>>> import numpy as np
>>> from numpy import linalg as LA
>>> np.set_printoptions(precision=3, suppress=True, linewidth=140, floatmode="fixed")
>>> data = np.array([[-1, -3, 0, -3], [-3, 2, 0, -3], [-1, -1, 2, -1], [2, -5, 0, 0]])
>>> # null space of dimension 1
>>> A2 = data / np.sqrt((data ** 2).mean(axis=1, keepdims=True))
>>> A2[2]
array([-0.756, -0.756,  1.512, -0.756])
>>> J = np.loadtxt("a.csv", delimiter=",")
>>> J
array([[ 1.000,  0.000],
       [-2.000,  1.000]])
>>> vals, V = LA.eig(J)
>>> np.prod(vals)
np.float64(1.0)
>>> np.sort(LA.eigvals(J.T))
array([1.000, 1.000])
>>> J @ V[:, 0] - vals[0] * V[:, 0]
array([0.000, 0.000])
>>> s = 20 * 0.7 ** np.arange(3)
>>> rng = np.random.default_rng(27)
>>> m1 = rng.normal(size=(24, 3)) * rng.permutation(s)
>>> m1
array([[ 12.294,  15.538,  13.508],
       [-10.605,  17.340,  -2.354],
       [ -1.859,  22.411,  -6.115],
       [-12.541,  -9.390, -16.756],
       [-18.031,  -2.911,   5.576],
       [-21.188,   0.290,   3.573],
       [  1.697, -25.402,  -4.353],
       [ -1.825,   8.660, -18.023],
       [  3.757,  19.838, -32.027],
       [  2.195, -30.532,  -2.387],
       [ -6.665,  25.473,   0.800],
       [  7.794, -20.936,   6.447],
       [ 13.939, -14.145,   9.322],
       [  4.717,  -1.293, -17.521],
       [  2.774,  -5.406,   8.428],
       [  7.633,  30.691, -11.712],
       [  8.477,  14.016,   1.056],
       [  5.996,   2.634,   9.398],
       [  3.842, -11.252,   1.495],
       [  6.511, -17.031,  -5.576],
       [ 12.884,   6.496,  -8.661],
       [ -5.499,  28.420,   6.608],
       [-18.504,  10.528, -12.268],
       [ -1.012, -31.696,  -3.810]])
>>> Z = m1[[23, 21]].astype(float)
>>> for _ in range(3):
...     z = LA.norm(m1[:, None] - Z, axis=-1).argmin(axis=1)
...     Z = np.array([m1[z == j].mean(axis=0) for j in range(2)])
... 
>>> z
array([1, 1, 1, 0, 1, 1, 0, 1, 1, 0, 1, 0, 0, 0, 0, 1, 1, 1, 0, 0, 1, 1, 1, 0])
>>> np.bincount(z)
array([10, 14])
>>> Z
array([[  2.992, -16.708,  -2.471],
       [ -2.367,  14.245,  -3.617]])
>>> np.abs(Z[1] - Z[0]).argmax()
np.int64(1)
>>> Z[1] - Z[0]
array([-5.359, 30.953, -1.146])
>>> cen = (m1 - m1.mean(axis=0)) / m1.std(axis=0)
>>> cen.std(axis=0)
array([1.000, 1.000, 1.000])
>>> c = LA.lstsq(np.delete(cen, 0, axis=1), cen[:, 0])[0]
>>> round(1 - np.var(cen[:, 0] - np.delete(cen, 0, axis=1) @ c), 3)
np.float64(0.021)
>>> c
array([-0.100,  0.092])
>>> vec = np.array([4, 4, 3])
>>> rhs = m1 @ vec
>>> LA.lstsq(m1, rhs)[0]
array([4.000, 4.000, 3.000])
>>> LA.solve(m1.T @ m1, m1.T @ rhs)
array([4.000, 4.000, 3.000])
>>> rhs = rhs + 0.05 * rng.normal(size=24)
>>> rhs
array([ 151.792,   19.923,   63.990, -137.961,  -67.029,  -72.938, -107.891,  -26.764,   -1.794, -120.483,   77.625,  -33.261,   27.068,
        -38.845,   14.827,  118.165,   93.118,   62.743,  -25.206,  -58.914,   51.624,  111.592,  -68.724, -142.260])
>>> c, *_ = LA.lstsq(m1, rhs)
>>> np.round(m1.T @ (rhs - m1 @ c), 3) + 0
array([0.000, 0.000, 0.000])
>>> [round(float(LA.norm(LA.solve(m1.T @ m1 + lam * np.eye(3), m1.T @ rhs))), 2) for lam in (0, 1, 10, 100)]
[6.4, 6.4, 6.38, 6.21]
>>> c
array([3.999, 4.001, 3.001])
>>> c.round()
array([4.000, 4.000, 3.000])
>>> C2 = m1.T @ m1
>>> LA.svd(m1, compute_uv=False) ** 2
array([8210.788, 2907.398, 2206.263])
>>> C2
array([[2315.838, -493.612,  280.097],
       [-493.612, 8032.632, -821.784],
       [ 280.097, -821.784, 2975.979]])
>>> (m1 @ m1.T).shape
(24, 24)
>>> arr = np.load("run12.npy")
>>> arr
array([[-2.000,  2.000,  2.000],
       [-2.000,  2.000,  2.000],
       [-2.000,  2.000,  2.000],
       [-2.000,  2.000,  2.000],
       [-2.000,  2.000,  2.000],
       [-2.000,  2.000,  2.000],
       [-2.000,  2.000,  2.000],
       [-2.000,  2.000,  2.000],
       [-2.000,  2.000,  2.000],
       [-2.000,  2.000,  2.000],
       [-2.000,  2.000,  2.000],
       [-2.000,  2.000,  2.000],
       [-2.000,  2.000,  2.000]])
>>> # columns 1 and 2 are equal
>>> round(LA.norm(arr, 2) / LA.norm(arr), 3)
np.float64(1.0)
>>> LA.cond(arr) > 100
np.True_
>>> np.argsort(-LA.norm(arr, axis=0).round(6), kind="stable")[:3]
array([0, 1, 2])
>>> W0 = np.load("test13.npy")
>>> W0
array([[ 1.400,  0.700, -1.000,  1.400],
       [ 0.302,  1.111,  0.897,  1.717],
       [ 0.300,  1.100,  0.900,  1.700],
       [-0.600, -0.100, -0.500, -0.700]])
>>> C2 = W0.T @ W0
>>> C2
array([[ 2.501,  1.706, -0.559,  3.409],
       [ 1.706,  2.944,  1.337,  4.828],
       [-0.559,  1.337,  2.865,  2.020],
       [ 3.409,  4.828,  2.020,  8.288]])
>>> (W0 @ W0.T).shape
(4, 4)
>>> LA.matrix_rank(C2)
np.int64(4)
>>> round(np.trace(C2), 3), round(float((W0 ** 2).sum()), 3)
(np.float64(16.598), 16.598)
>>> np.round(LA.svd(W0, compute_uv=False) ** 2, 3) + 0
array([12.998,  3.287,  0.313,  0.000])
>>> np.round(LA.eigvalsh(C2)[::-1], 3) + 0
array([12.998,  3.287,  0.313,  0.000])
>>> np.diag(C2)
array([2.501, 2.944, 2.865, 8.288])
>>> [round(float(x), 3) for x in LA.svd(W0, compute_uv=False)[:3]]
[3.605, 1.813, 0.56]
>>> np.round(LA.norm(W0, "nuc"), 3)
np.float64(5.98)
>>> np.round(LA.norm(W0[3] - W0[2]), 3)
np.float64(3.158)
>>> LA.norm(W0, axis=1)
array([2.326, 2.253, 2.236, 1.054])
>>> np.round(LA.norm(W0) ** 2 / LA.norm(W0, 2) ** 2, 3)
np.float64(1.277)
>>> W0[3] @ W0[2]
np.float64(-1.93)
>>> np.round(LA.norm(W0[3], 1), 3), np.round(LA.norm(W0[3], np.inf), 3)
(np.float64(1.9), np.float64(0.7))
>>> np.round(LA.norm(W0, 1), 3), round(LA.norm(W0, np.inf), 3)
(np.float64(5.517), np.float64(4.5))
>>> LA.norm(W0, axis=1).argmax()
np.int64(0)
>>> U, s, Vh = LA.svd(W0)
>>> np.argmax(s[:-1] / (s[1:] + 1e-6)) + 1
np.int64(3)
>>> A2 = U[:, :3] @ np.diag(s[:3]) @ Vh[:3]
>>> LA.matrix_rank(A2)
np.int64(3)
>>> round(LA.norm(W0 - A2, 2), 3), round(float(s[3]), 3)
(np.float64(0.002), 0.002)
>>> A2
array([[ 1.400,  0.700, -1.000,  1.400],
       [ 0.303,  1.112,  0.897,  1.716],
       [ 0.299,  1.099,  0.900,  1.701],
       [-0.600, -0.100, -0.500, -0.700]])
>>> round(float(np.abs(W0 - A2).max()), 3)
0.001
>>> round(float(LA.norm(W0 - A2) / LA.norm(W0)), 3)
0.0
>>> vec = np.array([1, 3, 3, 1])
>>> h1 = np.maximum(W0 @ vec, 0)
>>> W0 * (h1 > 1e-9)[:, None]
array([[ 1.400,  0.700, -1.000,  1.400],
       [ 0.302,  1.111,  0.897,  1.717],
       [ 0.300,  1.100,  0.900,  1.700],
       [-0.000, -0.000, -0.000, -0.000]])
>>> np.maximum(W0 @ (3 * vec), 0)
array([ 5.700, 24.129, 24.000,  0.000])
>>> h1
array([1.900, 8.043, 8.000, 0.000])
>>> E = np.load("x.npy")
>>> E
array([[-2.322, -0.498, -9.714],
       [ 6.093, -3.834, -6.941],
       [-8.301,  4.741, -2.935],
       [-1.221, -2.142,  9.691],
       [-1.904,  4.959, -8.473],
       [ 1.349,  4.874, -8.627],
       [-3.288,  8.444,  4.230],
       [-5.439, -8.088,  2.235],
       [ 4.199,  5.945, -6.858],
       [-5.323, -1.736,  8.286],
       [ 5.159,  5.365, -6.679],
       [-2.482, -9.600, -1.297],
       [ 1.899, -7.638, -6.169],
       [ 9.958,  0.730,  0.553],
       [ 7.686,  1.346,  6.255],
       [-1.281,  1.584, -9.790],
       [-0.839, -9.834, -1.606]])
>>> cen = E - E.mean(axis=0)
>>> U, s, Vh = LA.svd(cen, full_matrices=False)
>>> np.abs(U[:, 0]).argmax()
np.int64(3)
>>> LA.matrix_rank(cen)
np.int64(3)
>>> np.searchsorted(np.cumsum(s ** 2) / (s ** 2).sum(), 0.9) + 1
np.int64(3)
>>> (np.sign(U[:, 0]) == np.sign(U[0, 0])).astype(int)
array([1, 1, 1, 0, 1, 1, 0, 0, 1, 0, 1, 0, 1, 1, 0, 1, 0])
>>> s ** 2 / (s ** 2).sum()
array([0.463, 0.301, 0.235])
>>> A2 = np.c_[E[:, :2] @ np.array([[2, 0], [9, -2]]), np.array([3, -4, -5, 0, 1, -4, 1, 4, 1, -4, -4, -4, -4, 2, -2, -1, -1])]
>>> A2
array([[ -9.126,   0.996,   3.000],
       [-22.320,   7.668,  -4.000],
       [ 26.067,  -9.482,  -5.000],
       [-21.720,   4.284,   0.000],
       [ 40.823,  -9.918,   1.000],
       [ 46.564,  -9.748,  -4.000],
       [ 69.420, -16.888,   1.000],
       [-83.670,  16.176,   4.000],
       [ 61.903, -11.890,   1.000],
       [-26.270,   3.472,  -4.000],
       [ 58.603, -10.730,  -4.000],
       [-91.364,  19.200,  -4.000],
       [-64.944,  15.276,  -4.000],
       [ 26.486,  -1.460,   2.000],
       [ 27.486,  -2.692,  -2.000],
       [ 11.694,  -3.168,  -1.000],
       [-90.184,  19.668,  -1.000]])
>>> np.round(LA.lstsq(E, A2[:, 0])[0], 3) + 0
array([2.000, 9.000, 0.000])
>>> vec = np.array([1, 2, -2])
>>> rhs = E @ vec
>>> LA.lstsq(E, rhs)[0]
array([ 1.000,  2.000, -2.000])
>>> LA.solve(E.T @ E, E.T @ rhs)
array([ 1.000,  2.000, -2.000])
>>> rhs = rhs + 0.3 * rng.normal(size=17)
>>> rhs
array([ 16.610,  11.977,   7.087, -24.627,  25.481,  28.110,   4.895, -26.028,  29.631, -24.903,  29.022, -19.032,  -0.987,  10.230,
        -2.637,  21.864, -17.236])
>>> c, *_ = LA.lstsq(E, rhs)
>>> c.round()
array([ 1.000,  2.000, -2.000])
>>> c
array([ 0.963,  1.992, -2.011])
>>> [round(float(LA.norm(LA.solve(E.T @ E + lam * np.eye(3), E.T @ rhs))), 2) for lam in (0, 1, 10, 100)]
[2.99, 2.99, 2.95, 2.64]
>>> np.round(LA.norm(rhs - E @ c), 3)
np.float64(0.968)
>>> f, r1 = E[16], E[14]
>>> round(f @ r1, 3)
np.float64(-29.731)
>>> p = (f @ r1) / (f @ f) * f
>>> r1 - p
array([ 7.437, -1.578,  5.777])
>>> np.round(LA.norm(f + r1) ** 2 + LA.norm(f - r1) ** 2, 3)
np.float64(400.004)
>>> p
array([0.249, 2.924, 0.478])
>>> C2 = np.cov(E, rowvar=False)
>>> np.argwhere(np.triu(np.abs(np.corrcoef(E.T)) > 0.8, 1))
array([], shape=(0, 2), dtype=int64)
>>> LA.eigvalsh(C2)[::-1]
array([46.729, 30.392, 23.703])
>>> np.median(E, axis=0)
array([-1.221,  0.730, -2.935])
>>> C2
array([[25.048,  3.169, -4.274],
       [ 3.169, 34.036, -6.496],
       [-4.274, -6.496, 41.740]])
>>> np.polyfit(E[:, 1], E[:, 2], 1)
array([-0.191, -2.286])
>>> round(np.corrcoef(E[:, 1], E[:, 2])[0, 1], 3)
np.float64(-0.172)
>>> np.corrcoef(E.T)
array([[ 1.000,  0.109, -0.132],
       [ 0.109,  1.000, -0.172],
       [-0.132, -0.172,  1.000]])
>>> mat = np.load("sample12.npy")
>>> mat
array([[4, 5, 1, 4],
       [5, 2, 2, 2],
       [1, 2, 0, 2],
       [4, 2, 2, 0]])
>>> # looks like rank 3
>>> [round(float(LA.det(mat[:i, :i])), 2) + 0 for i in range(1, 5)]
[4.0, -17.0, 2.0, 0.0]
>>> np.all(LA.eigvalsh(mat) > 0)
np.False_
>>> round(float(LA.eigvalsh(mat).min()), 3)
-3.577
>>> A = np.load("arr.npy")
>>> A
array([[ 7,  2,  1],
       [ 7,  2,  1],
       [ 5,  1,  1],
       [13,  5,  1],
       [ 3,  0,  1],
       [ 5,  1,  1],
       [ 5,  1,  1],
       [ 3,  0,  1],
       [ 5,  1,  1],
       [11,  4,  1],
       [13,  5,  1],
       [11,  4,  1],
       [ 3,  0,  1],
       [ 9,  3,  1],
       [ 9,  3,  1],
       [ 7,  2,  1],
       [11,  4,  1],
       [13,  5,  1],
       [ 3,  0,  1]])
>>> W1 = np.array([[5, 5, -9, -4, -7], [-5, -7, 0, 3, 8], [9, -4, 1, 4, 4]])
>>> c = np.array([-3, -5, -2, -4, 1])
>>> hid = np.maximum(A @ W1 + c, 0)
>>> (hid > 0).astype(int)
array([[1, 1, 0, 0, 0],
       [1, 1, 0, 0, 0],
       [1, 1, 0, 0, 0],
       [1, 1, 0, 0, 0],
       [1, 1, 0, 0, 0],
       [1, 1, 0, 0, 0],
       [1, 1, 0, 0, 0],
       [1, 1, 0, 0, 0],
       [1, 1, 0, 0, 0],
       [1, 1, 0, 0, 0],
       [1, 1, 0, 0, 0],
       [1, 1, 0, 0, 0],
       [1, 1, 0, 0, 0],
       [1, 1, 0, 0, 0],
       [1, 1, 0, 0, 0],
       [1, 1, 0, 0, 0],
       [1, 1, 0, 0, 0],
       [1, 1, 0, 0, 0],
       [1, 1, 0, 0, 0]])
>>> LA.matrix_rank(hid)
np.int64(2)
>>> Z = np.array([[5, -4], [4, -3], [-4, -1], [-5, 5], [3, 2]])
>>> W1 @ Z
array([[ 80, -60],
       [-44,  72],
       [ 17,   3]])
>>> hid @ Z
array([[ 203, -160],
       [ 203, -160],
       [ 166, -131],
       [ 314, -247],
       [ 129, -102],
       [ 166, -131],
       [ 166, -131],
       [ 129, -102],
       [ 166, -131],
       [ 277, -218],
       [ 314, -247],
       [ 277, -218],
       [ 129, -102],
       [ 240, -189],
       [ 240, -189],
       [ 203, -160],
       [ 277, -218],
       [ 314, -247],
       [ 129, -102]])
